>>> import numpy as np
>>> from numpy import linalg as LA
>>> np.set_printoptions(suppress=True, linewidth=120)
>>> data = np.load("dump.npy")
>>> data
array([[-10.6,  13.8,  -3.4],
       [-11.6,  16.8,  -5.9],
       [ -8.6,  14.7,  -4.3],
       [-10.8,  15.9,  -4.1],
       [ -9.8,  14.4,  -5.3],
       [ -9.3,  15.9,  -5.1],
       [-11.3,  17. ,  -5.2],
       [ -7.7,  14.8,  -5.7],
       [ -9.4,  14.5,  -2.8],
       [ -9.5,  13.1,  -4.9],
       [-10.4,  16.7,  -4.9],
       [ -9.5,  14.7,  -6.2],
       [-10.6,  14.2,  -5.1],
       [ -9.7,  16.5,  -6.4],
       [-11.6,  12.6,  -5. ],
       [-10.6,  16.7,  -3.9],
       [-11.3,  14.6,  -2.2],
       [-11.1,  14.7,  -2.8],
       [ -9.5,  13.9,  -5.4],
       [ -9. ,  14.8,  -4.1]])
>>> M2 = np.c_[data[:, :1] @ np.array([[5]]), np.array([5, -2, -8, -4, -1, 9, 3, 5, 2, -8, 4, -4, -4, 1, 4, 5, 6, -8, 9, 4])]
>>> print(M2)
[[-53.    5. ]
 [-58.   -2. ]
 [-43.   -8. ]
 [-54.   -4. ]
 [-49.   -1. ]
 [-46.5   9. ]
 [-56.5   3. ]
 [-38.5   5. ]
 [-47.    2. ]
 [-47.5  -8. ]
 [-52.    4. ]
 [-47.5  -4. ]
 [-53.   -4. ]
 [-48.5   1. ]
 [-58.    4. ]
 [-53.    5. ]
 [-56.5   6. ]
 [-55.5  -8. ]
 [-47.5   9. ]
 [-45.    4. ]]
>>> LA.matrix_rank(M2)
np.int64(2)
>>> print(np.round(LA.norm(LA.qr(data)[0].T @ M2, axis=0) ** 2 / ((M2 ** 2).sum(axis=0) + 1e-12), 1))
[1.  0.1]
>>> round(float(LA.norm(M2[0] - M2[11])), 1)
10.5
>>> LA.norm(M2, axis=1).argmax()
np.int64(14)
>>> round(LA.norm(M2[0], 1), 1), np.round(LA.norm(M2[0], np.inf), 1)
(np.float64(58.0), np.float64(53.0))
>>> vec = np.array([-2, 0, -1])
>>> h1 = np.maximum(data @ vec, 0)
>>> np.flatnonzero(h1 > 1e-9)
array([ 0,  1,  2,  3,  4,  5,  6,  7,  8,  9, 10, 11, 12, 13, 14, 15, 16, 17, 18, 19])
>>> np.tanh(data @ vec)
array([1., 1., 1., 1., 1., 1., 1., 1., 1., 1., 1., 1., 1., 1., 1., 1., 1., 1., 1., 1.])
>>> proj = data @ LA.solve(data.T @ data, data.T)
>>> np.round(LA.eigvalsh(proj), 1) + 0
array([0., 0., 0., 0., 0., 0., 0., 0., 0., 0., 0., 0., 0., 0., 0., 0., 0., 1., 1., 1.])
>>> print(np.round(np.diag(proj), 1))
[0.1 0.1 0.1 0.1 0.1 0.1 0.1 0.2 0.2 0.1 0.1 0.2 0.1 0.2 0.5 0.1 0.3 0.2 0.1 0.1]
>>> Xs = data - data.mean(axis=0)
>>> left, s, Vh = LA.svd(Xs, full_matrices=False)
>>> np.round(s ** 2 / (s ** 2).sum(), 1)
array([0.4, 0.4, 0.2])
>>> LA.matrix_rank(Xs)
np.int64(3)
>>> np.round((s ** 2).sum() ** 2 / (s ** 4).sum(), 1)
np.float64(2.7)
>>> s.round(1)
array([5.9, 5.4, 3.8])
>>> np.round(Vh[0] * np.sign(Vh[0, np.abs(Vh[0]).argmax()]), 1) + 0
array([ 0. ,  0.8, -0.5])
>>> np.searchsorted(np.cumsum(s ** 2) / (s ** 2).sum(), 0.9) + 1
np.int64(3)
>>> K = np.arange(9).reshape(3, 3) + 3
>>> K
array([[ 3,  4,  5],
       [ 6,  7,  8],
       [ 9, 10, 11]])
>>> left, s, Vh = LA.svd(K)
>>> print(np.argmax(s[:-1] / (s[1:] + 1e-6)) + 1)
2
>>> s.round(1) + 0
array([22.4,  0.8,  0. ])
>>> M2 = left[:, :2] @ np.diag(s[:2]) @ Vh[:2]
>>> round(LA.norm(K - M2, 2), 1), round(s[2], 1)
(np.float64(0.0), np.float64(0.0))
>>> LA.matrix_rank(K, rtol=0.05)
np.int64(1)
>>> round(np.abs(K - M2).max(), 1)
np.float64(0.0)
>>> round(LA.norm(K - M2) / LA.norm(K), 1)
np.float64(0.0)
